In [1]: import numpy as np

In [2]: np.set_printoptions(precision=1, suppress=True, linewidth=100, floatmode="fixed")

In [3]: A = np.array([[1.0, -1.3, -1.3],
   ...:     [0.2, 0.0, 0.8],
   ...:     [-0.9, 1.0, 1.1],
   ...:     [-0.2, 0.2, -2.1],
   ...:     [0.8, -0.7, 0.7],
   ...:     [-0.6, 0.0, -0.7],
   ...:     [0.0, 1.0, -1.3],
   ...:     [-1.2, 0.5, -0.4],
   ...:     [-0.5, -0.9, -0.5],
   ...:     [-0.3, 0.4, -1.3],
   ...:     [-0.7, 1.0, -1.1],
   ...:     [1.4, 1.2, -0.5],
   ...:     [-0.3, -1.6, 1.2],
   ...:     [1.1, 0.8, 2.4],
   ...:     [0.6, -1.3, 0.7],
   ...:     [0.0, -1.2, 0.3]])

In [4]: A[12] *= 5

In [5]: print(A)
[[ 1.0 -1.3 -1.3]
 [ 0.2  0.0  0.8]
 [-0.9  1.0  1.1]
 [-0.2  0.2 -2.1]
 [ 0.8 -0.7  0.7]
 [-0.6  0.0 -0.7]
 [ 0.0  1.0 -1.3]
 [-1.2  0.5 -0.4]
 [-0.5 -0.9 -0.5]
 [-0.3  0.4 -1.3]
 [-0.7  1.0 -1.1]
 [ 1.4  1.2 -0.5]
 [-1.5 -8.0  6.0]
 [ 1.1  0.8  2.4]
 [ 0.6 -1.3  0.7]
 [ 0.0 -1.2  0.3]]

In [6]: C2 = np.cov(A, rowvar=False)

In [7]: print(np.argwhere(np.triu(np.abs(np.corrcoef(A.T)) > 0.8, 1)))
[]

In [8]: print(A.std(axis=0))
[0.8 2.1 1.9]

In [9]: print(C2.shape)
(3, 3)

In [10]: x0 = np.array([9, -6, 4])

In [11]: rhs = A @ x0

In [12]: print(np.round(np.linalg.pinv(A) @ A, 1) + 0)
[[1.0 0.0 0.0]
 [0.0 1.0 0.0]
 [0.0 0.0 1.0]]

In [13]: print(np.linalg.solve(A.T @ A, A.T @ rhs))
[ 9.0 -6.0  4.0]

In [14]: rng = np.random.default_rng(41)

In [15]: rhs = rhs + 0.1 * rng.normal(size=16)

In [16]: print(rhs)
[ 11.5   5.0  -9.7 -11.3  14.1  -8.1 -11.2 -15.5  -1.2 -10.4 -16.8   3.5  58.6  14.6  15.9   8.6]

In [17]: coef, *_ = np.linalg.lstsq(A, rhs)

In [18]: print(coef.round())
[ 9.0 -6.0  4.0]

In [19]: print(round(np.linalg.norm(rhs - A @ coef), 1))
0.4
